$ ipython --no-banner

In [1]: import numpy as np

In [2]: from numpy import linalg as LA

In [3]: np.set_printoptions(suppress=True, linewidth=120)

In [4]: data = np.load("layer14.npy")

In [5]: data
Out[5]: 
array([[0, 1, 0, 1],
       [1, 0, 1, 1],
       [0, 1, 0, 0],
       [1, 1, 0, 0]])

In [6]: # symmetric

In [7]: q, V = LA.qr(data[:, :2])[0], LA.qr(data[:, 2:])[0]

In [8]: s = LA.svd(q.T @ V, compute_uv=False)

In [9]: round(float(LA.norm(q @ q.T - V @ V.T, 2)), 3)
Out[9]: 0.851

In [10]: (s > 0.9).sum()
Out[10]: np.int64(0)

In [11]: K = np.loadtxt("mat.csv", delimiter=",")

In [12]: K
Out[12]: 
array([[ 2.,  2.,  0., 10.],
       [ 2.,  2.,  0., 10.],
       [ 2.,  2.,  0., 10.],
       [-1., -1.,  0., -5.]])

In [13]: np.abs(np.diag(LA.qr(K)[1])) > 1e-9
Out[13]: array([ True, False, False, False])

In [14]: np.allclose(K[:-1].T @ LA.lstsq(K[:-1].T, K[-1])[0], K[-1])
Out[14]: True

In [15]: round(float(np.trace(LA.pinv(K) @ K)), 3)
Out[15]: 1.0

In [16]: np.round(K @ LA.pinv(K) @ K, 3)
Out[16]: 
array([[ 2.,  2.,  0., 10.],
       [ 2.,  2.,  0., 10.],
       [ 2.,  2.,  0., 10.],
       [-1., -1.,  0., -5.]])

In [17]: E = np.load("block0.npy")

In [18]: E
Out[18]: 
array([[0., 1.],
       [1., 0.]])

In [19]: E.T @ E
Out[19]: 
array([[1., 0.],
       [0., 1.]])

In [20]: E[:, 1] @ E[:, 0]
Out[20]: np.float64(0.0)

In [21]: np.round(LA.pinv(E), 3)
Out[21]: 
array([[0., 1.],
       [1., 0.]])

In [22]: np.round(LA.svd(E, compute_uv=False), 3)
Out[22]: array([1., 1.])

In [23]: evals, V = LA.eig(E)

In [24]: np.round(np.sort(LA.eigvals(E.T)), 3)
Out[24]: array([-1.,  1.])

In [25]: E @ V[:, 0] - evals[0] * V[:, 0]
Out[25]: array([0., 0.])

In [26]: evals
Out[26]: array([ 1., -1.])

In [27]: x = np.array([1, 7])

In [28]: round(LA.norm(x), 3), round(float(LA.norm(E @ x)), 3)
Out[28]: (np.float64(7.071), 7.071)

In [29]: round(LA.det(E), 3)
Out[29]: np.float64(-1.0)

In [30]: x = np.array([0, 4])

In [31]: rhs = E @ x

In [32]: b, lr = np.zeros(2), 1 / LA.norm(E, 2) ** 2

In [33]: for i in range(6):
    ...:     b -= lr * E.T @ (E @ b - rhs)
    ...:     if i % 2 == 0: print(i, round(LA.norm(E @ b - rhs), 3))
    ...: 
0 0.0
2 0.0
4 0.0

In [34]: round(LA.cond(E), 3)
Out[34]: np.float64(1.0)

In [35]: b
Out[35]: array([0., 4.])

In [36]: mat = np.loadtxt("sample2.csv", delimiter=",")

In [37]: mat
Out[37]: 
array([[6., 0.],
       [0., 5.]])

In [38]: # triangular: eigenvalues sit on the diagonal

In [39]: evals, V = LA.eigh(mat)

In [40]: x = np.array([1, 2])

In [41]: np.round(LA.eigvalsh(mat[1:, 1:]), 3)
Out[41]: array([5.])

In [42]: np.round(V * np.sqrt(evals) @ V.T, 3)
Out[42]: 
array([[2.449, 0.   ],
       [0.   , 2.236]])

In [43]: (np.sign(V[:, -1].round(6)) == np.sign(V[0, -1].round(6))).astype(int)
Out[43]: array([1, 0])

In [44]: V * np.abs(evals) @ V.T
Out[44]: 
array([[6., 0.],
       [0., 5.]])

In [45]: np.abs(mat).sum(axis=1).max(), np.abs(evals).max()
Out[45]: (np.float64(6.0), np.float64(6.0))
